$ python -q
>>> import numpy as np
>>> from numpy import linalg as LA
>>> np.set_printoptions(precision=2, suppress=True, linewidth=200)
>>> def rnd(a):
...     return np.round(a, 2) + 0
... 
>>> u = np.array([-2, -2, 2, 3, 0, 0, -3, -3, 0, -2, 2, -1, 0, -1, 0])
>>> mat = np.array([np.roll(u, i) for i in range(15)])
>>> mat
array([[-2, -2,  2,  3,  0,  0, -3, -3,  0, -2,  2, -1,  0, -1,  0],
       [ 0, -2, -2,  2,  3,  0,  0, -3, -3,  0, -2,  2, -1,  0, -1],
       [-1,  0, -2, -2,  2,  3,  0,  0, -3, -3,  0, -2,  2, -1,  0],
       [ 0, -1,  0, -2, -2,  2,  3,  0,  0, -3, -3,  0, -2,  2, -1],
       [-1,  0, -1,  0, -2, -2,  2,  3,  0,  0, -3, -3,  0, -2,  2],
       [ 2, -1,  0, -1,  0, -2, -2,  2,  3,  0,  0, -3, -3,  0, -2],
       [-2,  2, -1,  0, -1,  0, -2, -2,  2,  3,  0,  0, -3, -3,  0],
       [ 0, -2,  2, -1,  0, -1,  0, -2, -2,  2,  3,  0,  0, -3, -3],
       [-3,  0, -2,  2, -1,  0, -1,  0, -2, -2,  2,  3,  0,  0, -3],
       [-3, -3,  0, -2,  2, -1,  0, -1,  0, -2, -2,  2,  3,  0,  0],
       [ 0, -3, -3,  0, -2,  2, -1,  0, -1,  0, -2, -2,  2,  3,  0],
       [ 0,  0, -3, -3,  0, -2,  2, -1,  0, -1,  0, -2, -2,  2,  3],
       [ 3,  0,  0, -3, -3,  0, -2,  2, -1,  0, -1,  0, -2, -2,  2],
       [ 2,  3,  0,  0, -3, -3,  0, -2,  2, -1,  0, -1,  0, -2, -2],
       [-2,  2,  3,  0,  0, -3, -3,  0, -2,  2, -1,  0, -1,  0, -2]])
>>> cov = mat.T @ mat
>>> LA.matrix_rank(cov)
np.int64(15)
>>> rnd(LA.svd(mat, compute_uv=False) ** 2)
array([151.97, 151.97,  49.  ,  46.24,  46.24,  41.76,  41.76,  39.06,  39.06,  25.  ,  25.  ,  20.23,  20.23,  18.74,  18.74])
>>> np.allclose(cov, cov.T)
True
>>> np.diag(cov)
array([49, 49, 49, 49, 49, 49, 49, 49, 49, 49, 49, 49, 49, 49, 49])
>>> (mat @ mat.T).shape
(15, 15)
>>> out = np.array([[0, 2], [1, -2]])
>>> data = np.kron(np.eye(2, dtype=int), out)
>>> data
array([[ 0,  2,  0,  0],
       [ 1, -2,  0,  0],
       [ 0,  0,  0,  2],
       [ 0,  0,  1, -2]])
>>> # 2 groups of indices that never mix
>>> rng = np.random.default_rng(44)
>>> z = rng.permutation(4)
>>> z
array([1, 0, 2, 3])
>>> out = data[z][:, z]
>>> rnd(np.sort(np.abs(LA.eigvals(out))))
array([0.73, 0.73, 2.73, 2.73])
>>> np.allclose(out, data)
False
>>> out
array([[-2,  1,  0,  0],
       [ 2,  0,  0,  0],
       [ 0,  0,  0,  2],
       [ 0,  0,  1, -2]])
>>> Q = data.astype(float).copy()
>>> for j in range(4):
...     Q[:, j] -= Q[:, :j] @ (Q[:, :j].T @ Q[:, j])
...     Q[:, j] /= LA.norm(Q[:, j])
... 
>>> Q.T @ Q
array([[1., 0., 0., 0.],
       [0., 1., 0., 0.],
       [0., 0., 1., 0.],
       [0., 0., 0., 1.]])
>>> Q.T @ data
array([[ 1., -2.,  0.,  0.],
       [ 0.,  2.,  0.,  0.],
       [ 0.,  0.,  1., -2.],
       [ 0.,  0.,  0.,  2.]])
>>> Q
array([[0., 1., 0., 0.],
       [1., 0., 0., 0.],
       [0., 0., 0., 1.],
       [0., 0., 1., 0.]])
>>> data.reshape(2, -1)
array([[ 0,  2,  0,  0,  1, -2,  0,  0],
       [ 0,  0,  0,  2,  0,  0,  1, -2]])
>>> t3 = data.reshape(4, 2, -1)
>>> np.swapaxes(t3, 1, 2)[1]
array([[ 1,  0],
       [-2,  0]])
>>> t3.transpose(1, 0, 2)
array([[[ 0,  2],
        [ 1, -2],
        [ 0,  0],
        [ 0,  0]],

       [[ 0,  0],
        [ 0,  0],
        [ 0,  2],
        [ 1, -2]]])
>>> np.einsum("ihd,jhd->hij", t3, t3).shape
(2, 4, 4)
>>> t3.shape
(4, 2, 2)
>>> t3[:, 0]
array([[ 0,  2],
       [ 1, -2],
       [ 0,  0],
       [ 0,  0]])
>>> z = rng.permutation(4)
>>> out = data[:, z] * rng.choice([-1, 1], 4)
>>> out
array([[ 0,  0,  0,  2],
       [ 0,  1,  0, -2],
       [ 0,  0, -2,  0],
       [ 1,  0,  2,  0]])
>>> left, _, Vt = LA.svd(data.T @ out)
>>> z
array([2, 0, 3, 1])
>>> rnd(LA.lstsq(data, out)[0])
array([[ 0.,  1.,  0.,  0.],
       [ 0.,  0.,  0.,  1.],
       [ 1.,  0.,  0.,  0.],
       [ 0.,  0., -1.,  0.]])
>>> K = np.load("data.npy")
>>> K
array([[ 0,  3,  0,  2],
       [ 6, -3,  4, -2],
       [ 0,  2,  0,  3],
       [ 4, -2,  6, -3]])
>>> K - K[0]
array([[ 0,  0,  0,  0],
       [ 6, -6,  4, -4],
       [ 0, -1,  0,  1],
       [ 4, -5,  6, -5]])
>>> np.diff(K, axis=0)
array([[ 6, -6,  4, -4],
       [-6,  5, -4,  5],
       [ 4, -4,  6, -6]])
>>> rnd(LA.svd(K, compute_uv=False))
array([11.44,  4.37,  2.29,  0.87])
>>> K.sum(axis=1)
array([5, 5, 5, 5])
>>> np.count_nonzero(K)
np.int64(12)
>>> np.unravel_index(np.abs(K).argmax(), K.shape)
(np.int64(1), np.int64(0))
>>> K.shape
(4, 4)
>>> K.sum(axis=0)
array([10,  0, 10,  0])
>>> LA.matrix_rank(K)
np.int64(4)
>>> np.abs(K).max()
np.int64(6)
>>> K.mean(axis=0)
array([2.5, 0. , 2.5, 0. ])
>>> x = np.array([2, 4, 1, 4])
>>> a = np.maximum(K @ x, 0)
>>> np.maximum(K @ (3 * x), 0)
array([60,  0, 60,  0])
>>> K.T @ a
array([  0, 100,   0, 100])
>>> np.maximum(K @ x, 0) - np.maximum(-K @ x, 0)
array([20, -4, 20, -6])
>>> np.flatnonzero(a > 1e-9)
array([0, 2])
>>> rnd(np.tanh(K @ x))
array([ 1., -1.,  1., -1.])
>>> W = np.array([[3, 2], [0, 0], [0, 3], [1, 0]])
>>> beta = np.array([-1, -1])
>>> act = np.maximum(K @ W + beta, 0)
>>> LA.matrix_rank(act)
np.int64(2)
>>> Z = np.array([[2, 2], [2, 3]])
>>> W @ Z
array([[10, 12],
       [ 0,  0],
       [ 6,  9],
       [ 2,  2]])
>>> (act @ Z).round(6).argmax(axis=1)
array([0, 1, 0, 1])
>>> act @ Z
array([[ 2,  2],
       [76, 99],
       [ 4,  4],
       [66, 91]])
>>> x = np.array([-8, 6, -2, -8])
>>> K * x
array([[  0,  18,   0, -16],
       [-48, -18,  -8,  16],
       [  0,  12,   0, -24],
       [-32, -12, -12,  24]])
>>> K @ np.ones(4)
array([5., 5., 5., 5.])
>>> K @ np.eye(4)[1]
array([ 3., -3.,  2., -2.])
>>> LA.norm(K @ x) <= LA.norm(K, 2) * LA.norm(x) + 1e-9
np.True_
>>> arr = np.load("test2.npy")
>>> arr
array([[ 4.05,  8.94,  0.97,  3.05,  3.96,  9.02, -0.09,  9.  ,  9.07,  5.97,  9.04],
       [ 3.87,  8.97,  1.04,  2.89,  4.05,  9.03,  0.05,  9.03,  9.07,  5.9 ,  8.93],
       [ 4.  ,  9.03,  1.08,  2.96,  4.  ,  8.96, -0.02,  8.85,  9.03,  6.01,  9.03],
       [ 4.01,  8.91,  0.91,  2.95,  3.95,  8.98, -0.09,  8.91,  8.92,  5.99,  9.02],
       [ 4.01,  9.03,  1.02,  2.98,  4.02,  9.  ,  0.08,  9.  ,  9.  ,  5.93,  8.98],
       [ 3.9 ,  8.96,  0.96,  2.93,  4.03,  8.99, -0.01,  8.96,  8.97,  6.02,  8.89],
       [ 3.93,  9.01,  1.01,  3.01,  4.03,  8.95,  0.03,  8.98,  9.03,  5.95,  8.94],
       [ 4.03,  8.96,  1.04,  2.92,  3.94,  9.1 ,  0.05,  8.99,  9.01,  6.07,  9.09],
       [ 3.96,  8.96,  1.04,  2.95,  3.99,  9.02,  0.03,  9.  ,  8.96,  6.  ,  8.98],
       [ 3.99,  8.92,  0.9 ,  3.03,  3.98,  9.03, -0.04,  9.  ,  8.98,  6.  ,  9.02],
       [ 3.96,  8.93,  1.  ,  3.06,  3.92,  9.03, -0.01,  8.97,  8.95,  5.94,  9.03],
       [ 4.06,  8.88,  0.99,  3.1 ,  4.06,  9.  ,  0.01,  8.94,  8.94,  5.98,  9.08],
       [ 4.05,  8.93,  1.03,  2.97,  3.97,  9.02,  0.08,  9.01,  8.95,  5.98,  9.  ],
       [ 3.92,  9.  ,  1.01,  2.9 ,  3.97,  9.07, -0.01,  8.96,  8.93,  6.01,  8.98],
       [ 4.  ,  9.05,  1.  ,  2.98,  4.05,  9.08,  0.03,  8.93,  8.97,  6.03,  9.15],
       [ 3.98,  9.03,  0.94,  3.02,  3.94,  9.02, -0.01,  8.99,  8.97,  5.96,  9.04],
       [ 8.06,  3.96,  7.99,  6.05,  9.01,  5.03,  8.01,  6.02,  4.04,  7.1 ,  6.98],
       [ 7.93,  4.06,  7.91,  6.  ,  8.96,  5.  ,  8.02,  6.08,  4.07,  7.05,  7.06],
       [ 8.03,  3.97,  8.05,  6.  ,  8.97,  5.02,  7.95,  5.96,  4.01,  6.97,  7.06],
       [ 7.99,  4.04,  8.04,  5.92,  8.97,  4.95,  8.07,  5.91,  4.03,  6.94,  7.06],
       [ 7.99,  4.1 ,  7.99,  5.94,  8.96,  4.99,  8.01,  5.98,  3.97,  6.88,  6.95],
       [ 7.97,  3.98,  8.  ,  6.04,  8.96,  4.98,  7.98,  6.  ,  3.94,  6.95,  7.04],
       [ 8.  ,  4.  ,  8.07,  6.02,  8.99,  5.07,  8.08,  6.1 ,  4.05,  7.03,  7.2 ],
       [ 7.96,  3.98,  8.02,  5.91,  9.01,  5.01,  8.  ,  5.98,  3.99,  6.92,  7.04],
       [ 7.95,  3.96,  8.02,  6.01,  9.08,  5.06,  8.05,  5.95,  3.96,  7.02,  6.97],
       [ 7.95,  3.99,  7.98,  5.93,  8.96,  4.96,  7.99,  5.99,  4.13,  6.98,  6.93],
       [ 7.96,  3.94,  7.98,  6.01,  8.95,  4.99,  8.03,  5.95,  3.94,  6.96,  7.02],
       [ 7.98,  3.91,  7.97,  5.99,  9.08,  4.97,  8.01,  6.01,  3.94,  7.02,  6.99],
       [ 7.96,  3.94,  8.04,  6.05,  9.12,  4.97,  7.98,  5.87,  4.05,  6.92,  7.08],
       [ 7.98,  4.01,  7.96,  6.04,  9.02,  4.99,  7.97,  5.93,  4.02,  7.04,  6.93],
       [ 7.95,  4.  ,  7.98,  6.02,  8.96,  5.02,  8.02,  5.97,  3.95,  7.02,  7.  ],
       [ 8.01,  3.96,  8.04,  6.05,  8.93,  4.93,  8.06,  5.93,  3.98,  7.02,  7.06],
       [ 3.02,  6.1 ,  8.03,  9.03,  3.97,  6.99,  8.  ,  4.91,  7.99,  4.  ,  7.03],
       [ 2.98,  6.06,  8.02,  8.98,  4.03,  6.99,  7.97,  5.01,  8.01,  4.08,  7.01],
       [ 2.96,  5.97,  7.98,  8.95,  3.97,  6.97,  7.96,  4.98,  7.94,  3.97,  7.06],
       [ 3.  ,  6.05,  8.09,  8.96,  4.1 ,  6.96,  7.98,  5.02,  8.02,  4.11,  6.99],
       [ 3.01,  5.99,  7.98,  8.94,  3.92,  7.03,  8.02,  5.05,  7.93,  4.05,  7.07],
       [ 3.04,  6.02,  8.01,  9.04,  3.98,  7.03,  8.  ,  4.99,  8.  ,  4.03,  6.97],
       [ 3.03,  5.9 ,  7.96,  8.98,  4.  ,  7.01,  7.97,  5.03,  7.96,  3.95,  6.92],
       [ 2.98,  6.01,  8.04,  9.06,  4.11,  7.03,  8.07,  5.02,  8.06,  4.01,  6.97],
       [ 3.05,  6.08,  8.05,  8.94,  4.01,  6.98,  8.04,  4.88,  7.98,  4.05,  7.07],
       [ 2.97,  5.98,  8.04,  8.86,  3.98,  7.01,  8.  ,  5.12,  7.99,  4.  ,  7.03],
       [ 2.96,  5.94,  7.99,  9.05,  4.04,  6.99,  8.03,  5.02,  8.02,  3.98,  6.94],
       [ 2.99,  6.04,  8.01,  9.07,  4.  ,  7.03,  8.  ,  4.98,  8.02,  3.97,  6.95],
       [ 2.98,  5.96,  7.95,  9.05,  4.02,  6.99,  8.06,  4.97,  7.98,  3.97,  7.11],
       [ 2.97,  6.04,  7.97,  9.13,  4.  ,  6.94,  7.9 ,  5.04,  7.99,  3.96,  7.02],
       [ 2.94,  6.09,  8.04,  9.02,  3.92,  7.02,  7.94,  5.  ,  8.01,  4.09,  6.98],
       [ 2.95,  6.09,  8.02,  8.92,  3.95,  6.94,  7.91,  5.04,  8.05,  3.94,  7.04]])
>>> dist = LA.norm(arr[:, None] - arr[None], axis=-1)
>>> np.flatnonzero(dist[20] < dist.mean() / 2)
array([16, 17, 18, 19, 20, 21, 22, 23, 24, 25, 26, 27, 28, 29, 30, 31])
>>> rnd(dist[:5, :5])
array([[0.  , 0.33, 0.26, 0.22, 0.25],
       [0.33, 0.  , 0.31, 0.36, 0.21],
       [0.26, 0.31, 0.  , 0.26, 0.22],
       [0.22, 0.36, 0.26, 0.  , 0.29],
       [0.25, 0.21, 0.22, 0.29, 0.  ]])
>>> dist[20].round(6).argsort(kind="stable")[:4]
array([20, 23, 19, 21])
